% python3 -q
>>> import numpy as np
>>> from numpy import linalg as LA
>>> np.set_printoptions(suppress=True, linewidth=100)
>>> def tidy(a):
...     return np.round(a, 2) + 0
... 
>>> other = np.array([[1], [-3], [2], [3]])
>>> basis = np.array([[3, 1, 3, 2, 1, 3]])
>>> W0 = other @ basis
>>> W0
array([[ 3,  1,  3,  2,  1,  3],
       [-9, -3, -9, -6, -3, -9],
       [ 6,  2,  6,  4,  2,  6],
       [ 9,  3,  9,  6,  3,  9]])
>>> # looks like rank 1
>>> tidy(np.trace(LA.pinv(W0) @ W0))
np.float64(1.0)
>>> tidy(W0 @ LA.pinv(W0) @ W0)
array([[ 3.,  1.,  3.,  2.,  1.,  3.],
       [-9., -3., -9., -6., -3., -9.],
       [ 6.,  2.,  6.,  4.,  2.,  6.],
       [ 9.,  3.,  9.,  6.,  3.,  9.]])
>>> np.abs(np.diag(LA.qr(W0)[1])) > 1e-9
array([ True, False, False, False])
>>> rk = LA.matrix_rank(W0)
>>> print(rk)
1
>>> ns = LA.svd(W0)[2][rk:].T
>>> LA.matrix_rank(W0.T @ W0), LA.matrix_rank(W0 @ W0.T)
(np.int64(1), np.int64(1))
>>> [int(LA.matrix_rank(W0[:, :j + 1])) for j in range(6)]
[1, 1, 1, 1, 1, 1]
>>> tidy(ns @ ns.T)
array([[ 0.73, -0.09, -0.27, -0.18, -0.09, -0.27],
       [-0.09,  0.97, -0.09, -0.06, -0.03, -0.09],
       [-0.27, -0.09,  0.73, -0.18, -0.09, -0.27],
       [-0.18, -0.06, -0.18,  0.88, -0.06, -0.18],
       [-0.09, -0.03, -0.09, -0.06,  0.97, -0.09],
       [-0.27, -0.09, -0.27, -0.18, -0.09,  0.73]])
>>> print(np.argsort(-LA.norm(W0, axis=0).round(6), kind="stable")[:3])
[0 2 5]
>>> arr = np.array([[-9, 0, 0, 0, 0, 0, 0, 0],
...     [0, -8, 0, 0, 0, 0, 0, 0],
...     [0, 0, -3, 0, 0, 0, 0, 0],
...     [0, 0, 0, 7, 0, 0, 0, 0],
...     [0, 0, 0, 0, 5, 0, 0, 0],
...     [0, 0, 0, 0, 0, -9, 0, 0],
...     [0, 0, 0, 0, 0, 0, 6, 0],
...     [0, 0, 0, 0, 0, 0, 0, 9]])
>>> # triangular, det is the product of the diagonal
>>> rng = np.random.default_rng(76843)
>>> other = arr + rng.integers(-2, 3, (8, 7)) @ rng.integers(-2, 3, (7, 8))
>>> print(other)
[[ -5   0   5   1   4  -7   6   2]
 [ -1   0   0   4  -1   6  -3  -4]
 [  4  -1   5 -11  -6   8  -3  -4]
 [  0  -9   2   8  -2   0   2   0]
 [ -2   2   3   6   6  -3   3   3]
 [  2   4   4  -1  -2  -2  -3  -4]
 [ -8  -1  -6  -3  -2   0   0   8]
 [ -7   1  -4  -1   2 -12   2  18]]
>>> np.abs(other - arr).sum(axis=1)
array([29, 27, 45, 16, 23, 27, 34, 38])
>>> tidy(LA.svd(other - arr, compute_uv=False))
array([26.77, 17.58, 15.46, 10.17,  6.66,  2.82,  0.62,  0.  ])
>>> other - arr
array([[  4,   0,   5,   1,   4,  -7,   6,   2],
       [ -1,   8,   0,   4,  -1,   6,  -3,  -4],
       [  4,  -1,   8, -11,  -6,   8,  -3,  -4],
       [  0,  -9,   2,   1,  -2,   0,   2,   0],
       [ -2,   2,   3,   6,   1,  -3,   3,   3],
       [  2,   4,   4,  -1,  -2,   7,  -3,  -4],
       [ -8,  -1,  -6,  -3,  -2,   0,  -6,   8],
       [ -7,   1,  -4,  -1,   2, -12,   2,   9]])
>>> E = np.load("dump.npy")
>>> E
array([[0.5, 0.5, 0. ],
       [0. , 0.5, 0.5],
       [0. , 0.5, 0.5]])
>>> # rows and columns are dependent
>>> rk = LA.matrix_rank(E)
>>> rk
np.int64(2)
>>> ns = LA.svd(E)[2][rk:].T
>>> print(tidy(E @ ns))
[[0.]
 [0.]
 [0.]]
>>> print(tidy(ns @ ns.T))
[[ 0.33 -0.33  0.33]
 [-0.33  0.33 -0.33]
 [ 0.33 -0.33  0.33]]
>>> ns.shape
(3, 1)
>>> [int(LA.matrix_rank(E[:, :j + 1])) for j in range(3)]
[1, 2, 2]
>>> E.sum(axis=1)
array([1., 1., 1.])
>>> pr = np.eye(3)[2]
>>> for _ in range(7):
...     pr = pr @ E
...     print(pr.round(2))
... 
[0.  0.5 0.5]
[0.  0.5 0.5]
[0.  0.5 0.5]
[0.  0.5 0.5]
[0.  0.5 0.5]
[0.  0.5 0.5]
[0.  0.5 0.5]
>>> U, sigma, VT = LA.svd(E)
>>> vecs = VT[:(sigma > 1e-8).sum()]
>>> vec = E[2] + 2 * E[0] + rng.integers(2) * np.eye(3)[1]
>>> vec
array([1. , 2.5, 0.5])
>>> tidy(vecs.T @ vecs)
array([[ 0.67,  0.33, -0.33],
       [ 0.33,  0.67,  0.33],
       [-0.33,  0.33,  0.67]])
>>> tidy(LA.norm(vec - vecs.T @ vecs @ vec))
np.float64(0.58)
>>> tidy(np.diag(vecs.T @ vecs))
array([0.67, 0.67, 0.67])
>>> tidy(LA.det(2 * E)), tidy(LA.det(E))
(np.float64(0.0), np.float64(0.0))
>>> tidy(LA.det(E.T))
np.float64(0.0)
>>> print(tidy(np.poly(E)))
[ 1.  -1.5  0.5  0. ]
>>> other = np.array([[2, 1, 3], [2, 1, 5]])
>>> basis = np.kron(other, E)
>>> basis.shape
(6, 9)
>>> LA.matrix_rank(basis)
np.int64(4)
>>> data = np.diag(np.array([2, 1, 0, 2, -3, 3, -3, 1]))
>>> print(data)
[[ 2  0  0  0  0  0  0  0]
 [ 0  1  0  0  0  0  0  0]
 [ 0  0  0  0  0  0  0  0]
 [ 0  0  0  2  0  0  0  0]
 [ 0  0  0  0 -3  0  0  0]
 [ 0  0  0  0  0  3  0  0]
 [ 0  0  0  0  0  0 -3  0]
 [ 0  0  0  0  0  0  0  1]]
>>> ev, vecs = LA.eigh(data)
>>> vec = np.array([1, 1, 0, 0, 1, 1, 0, 0])
>>> vec @ data @ vec
np.int64(3)
>>> vecs * np.abs(ev) @ vecs.T
array([[2., 0., 0., 0., 0., 0., 0., 0.],
       [0., 1., 0., 0., 0., 0., 0., 0.],
       [0., 0., 0., 0., 0., 0., 0., 0.],
       [0., 0., 0., 2., 0., 0., 0., 0.],
       [0., 0., 0., 0., 3., 0., 0., 0.],
       [0., 0., 0., 0., 0., 3., 0., 0.],
       [0., 0., 0., 0., 0., 0., 3., 0.],
       [0., 0., 0., 0., 0., 0., 0., 1.]])
>>> (np.sign(vecs[:, -1].round(6)) == np.sign(vecs[0, -1].round(6))).astype(int)
array([1, 1, 1, 1, 1, 0, 1, 1])
>>> vecs * np.maximum(ev, 0) @ vecs.T
array([[2., 0., 0., 0., 0., 0., 0., 0.],
       [0., 1., 0., 0., 0., 0., 0., 0.],
       [0., 0., 0., 0., 0., 0., 0., 0.],
       [0., 0., 0., 2., 0., 0., 0., 0.],
       [0., 0., 0., 0., 0., 0., 0., 0.],
       [0., 0., 0., 0., 0., 3., 0., 0.],
       [0., 0., 0., 0., 0., 0., 0., 0.],
       [0., 0., 0., 0., 0., 0., 0., 1.]])
>>> other = np.array([[-8, 5], [-8, 1]])
>>> other[-1] = other[0]
>>> mat = other + 0.1 * np.eye(2)
>>> print(mat)
[[-7.9  5. ]
 [-8.   5.1]]
>>> ev, vecs = LA.eig(mat)
>>> tidy(np.sort(LA.eigvals(LA.inv(mat))))
array([-0.34, 10.  ])
>>> mat @ vecs[:, 0] - ev[0] * vecs[:, 0]
array([0., 0.])
>>> r0 = np.array([3, -3])
>>> other = mat + np.outer(r0, np.eye(2)[0])
>>> tidy(LA.det(other) / LA.det(mat)), tidy(1 + LA.solve(mat, r0)[0])
(np.float64(-103.48), np.float64(-103.48))
>>> other
array([[ -4.9,   5. ],
       [-11. ,   5.1]])
>>> [round(float(x), 2) for x in LA.svd(mat, compute_uv=False)[:3]]
[13.32, 0.02]
>>> print(np.argsort(-LA.norm(mat, axis=0).round(6), kind="stable")[:3])
[0 1]
>>> LA.cond(mat) > 100
np.True_
>>> J = np.loadtxt("case13.csv", delimiter=",")
>>> J
array([[4., 1., 0., 0., 0.],
       [0., 4., 1., 0., 0.],
       [0., 0., 4., 1., 0.],
       [0., 0., 0., 4., 1.],
       [0., 0., 0., 0., 4.]])
>>> # triangular, det is the product of the diagonal
>>> ev, vecs = LA.eig(J)
>>> tidy(np.sort(LA.eigvals(J @ J)))
array([16., 16., 16., 16., 16.])
>>> tidy(np.sort(LA.eigvals(J.T)))
array([4., 4., 4., 4., 4.])
>>> m1 = np.array([[-0.4, -0.6, 0.3, 0.4],
...     [-0.8, 1.0, -0.6, -1.1],
...     [-0.4, -0.6, 0.1, -0.1],
...     [0.7, -1.1, -0.6, -0.3],
...     [-0.3, -0.4, -1.1, -0.3],
...     [-1.3, 0.0, -1.1, 1.4],
...     [-1.5, 1.2, 1.6, 0.5],
...     [0.2, -0.3, -0.8, 0.7],
...     [-1.7, -0.1, 0.1, 0.8],
...     [1.8, 0.1, 0.4, 0.8],
...     [0.8, -0.5, 0.1, 0.5],
...     [0.5, -0.2, 2.2, 0.5],
...     [0.7, 0.2, -0.8, -1.0],
...     [-0.2, 0.0, -0.4, -0.9],
...     [-2.0, -1.0, 0.6, 0.4],
...     [1.8, 1.6, -1.2, 0.9],
...     [-0.5, -1.8, -0.1, -0.1],
...     [-0.4, 1.1, -0.3, 0.5],
...     [-0.4, -0.5, 1.5, -1.5],
...     [-0.5, 0.4, 0.5, -0.4],
...     [0.0, 0.7, 0.5, 0.8],
...     [0.2, 0.4, -0.6, -0.6]])
>>> m1[:, 2] = -3 * m1[:, 3] + 0.02 * rng.normal(size=22)
>>> tidy(m1)
array([[-0.4 , -0.6 , -1.2 ,  0.4 ],
       [-0.8 ,  1.  ,  3.28, -1.1 ],
       [-0.4 , -0.6 ,  0.28, -0.1 ],
       [ 0.7 , -1.1 ,  0.9 , -0.3 ],
       [-0.3 , -0.4 ,  0.91, -0.3 ],
       [-1.3 ,  0.  , -4.18,  1.4 ],
       [-1.5 ,  1.2 , -1.49,  0.5 ],
       [ 0.2 , -0.3 , -2.06,  0.7 ],
       [-1.7 , -0.1 , -2.38,  0.8 ],
       [ 1.8 ,  0.1 , -2.38,  0.8 ],
       [ 0.8 , -0.5 , -1.48,  0.5 ],
       [ 0.5 , -0.2 , -1.49,  0.5 ],
       [ 0.7 ,  0.2 ,  3.04, -1.  ],
       [-0.2 ,  0.  ,  2.67, -0.9 ],
       [-2.  , -1.  , -1.21,  0.4 ],
       [ 1.8 ,  1.6 , -2.74,  0.9 ],
       [-0.5 , -1.8 ,  0.29, -0.1 ],
       [-0.4 ,  1.1 , -1.53,  0.5 ],
       [-0.4 , -0.5 ,  4.49, -1.5 ],
       [-0.5 ,  0.4 ,  1.24, -0.4 ],
       [ 0.  ,  0.7 , -2.41,  0.8 ],
       [ 0.2 ,  0.4 ,  1.79, -0.6 ]])
>>> G = np.cov(m1, rowvar=False)
>>> np.argsort(-m1.std(axis=0).round(6), kind="stable")
array([2, 0, 1, 3])
>>> tidy(np.corrcoef(m1.T))
array([[ 1.  ,  0.15, -0.01,  0.01],
       [ 0.15,  1.  , -0.13,  0.13],
       [-0.01, -0.13,  1.  , -1.  ],
       [ 0.01,  0.13, -1.  ,  1.  ]])
